>>> import numpy as np
>>> from numpy import linalg as LA
>>> np.set_printoptions(precision=1, suppress=True, linewidth=200)
>>> F = np.loadtxt("case7.csv", delimiter=",")
>>> F
array([[ 0.3, -0.2, -0.1],
       [ 0.1, -0.4, -0.3],
       [ 0.7, -0.6, -0.4],
       [ 0.5, -0.8, -0.7],
       [-0.1,  0.8,  0.6],
       [ 0.6, -0.8, -0.6],
       [-0.7,  0.9,  0.7],
       [ 0.5,  0.3,  0.4],
       [ 0.2, -0.1,  0. ],
       [ 0.8, -0.8, -0.6],
       [-0.3,  1. ,  0.9],
       [-0.5,  0.9,  0.8],
       [ 0. , -0.9, -0.8],
       [-0.6,  0.9,  0.8],
       [-0.5, -0.1, -0.2],
       [-0.1,  0.6,  0.5],
       [-0.6, -0.4, -0.5]])
>>> d = LA.norm(F[:, None] - F[None], axis=-1)
>>> d[7]
array([0.7, 1.1, 1.2, 1.6, 0.8, 1.5, 1.4, 0. , 0.6, 1.5, 1.2, 1.2, 1.8, 1.3, 1.2, 0.7, 1.6])
>>> (d + 1e9 * np.eye(17)).round(6).argmin(axis=1)
array([ 8,  0,  5,  5, 15,  3, 13,  8,  0,  5, 11, 13,  3, 11, 16,  4, 14])
>>> np.flatnonzero(d[7] < d.mean() / 2)
array([7])
>>> np.unravel_index(d.round(6).argmax(), d.shape)
(np.int64(6), np.int64(9))
>>> d[7].round(6).argsort(kind="stable")[:4]
array([ 7,  8, 15,  0])
>>> LA.norm(F - F.mean(axis=0), axis=1)
array([0.4, 0.5, 1. , 1.2, 1. , 1.2, 1.3, 0.7, 0.2, 1.3, 1.4, 1.3, 1.2, 1.3, 0.6, 0.8, 0.9])
>>> LA.norm(F, axis=1)
array([0.4, 0.5, 1. , 1.2, 1. , 1.2, 1.3, 0.7, 0.2, 1.3, 1.4, 1.3, 1.2, 1.3, 0.5, 0.8, 0.9])
>>> Ac = F - F.mean(axis=1)
Traceback (most recent call last):
  File "<python-input-13>", line 1, in <module>
    Ac = F - F.mean(axis=1)
         ~~^~~~~~~~~~~~~~~~
ValueError: operands could not be broadcast together with shapes (17,3) (17,) 
>>> Ac = F - F.mean(axis=0)
>>> Uu, sigma, Vt = LA.svd(Ac, full_matrices=False)
>>> np.abs(Uu[:, 0]).argmax()
np.int64(10)
>>> print(sigma)
[3.9 1.5 0.1]
>>> Vt[0] * np.sign(Vt[0, np.abs(Vt[0]).argmax()])
array([-0.4,  0.7,  0.6])
>>> (np.sign(Uu[:, 0]) == np.sign(Uu[0, 0])).astype(int)
array([1, 1, 1, 1, 0, 1, 0, 0, 1, 1, 0, 0, 1, 0, 1, 0, 1])
>>> print(np.abs(Vt[0]).argmax())
1
>>> np.searchsorted(np.cumsum(sigma ** 2) / (sigma ** 2).sum(), 0.9) + 1
np.int64(2)
>>> np.abs(LA.svd(F)[2][-1])
array([0.1, 0.7, 0.7])
>>> LA.cond(F) > 100
np.False_
>>> K = np.load("test7.npy")
>>> print(K)
[[-0.6  0.3]
 [-1.3  0.8]]
>>> vals, vecs = LA.eig(K)
>>> vals
array([-0.2,  0.4])
>>> np.round(np.sort(LA.eigvals(K @ K)), 1) + 0
array([0. , 0.2])
>>> print(np.sort(LA.eigvals(LA.inv(K))))
[-4.6  2.4]
>>> np.round(K @ vecs[:, 0] - vals[0] * vecs[:, 0], 1) + 0
array([0., 0.])
>>> print(np.round(np.prod(vals), 1))
-0.1
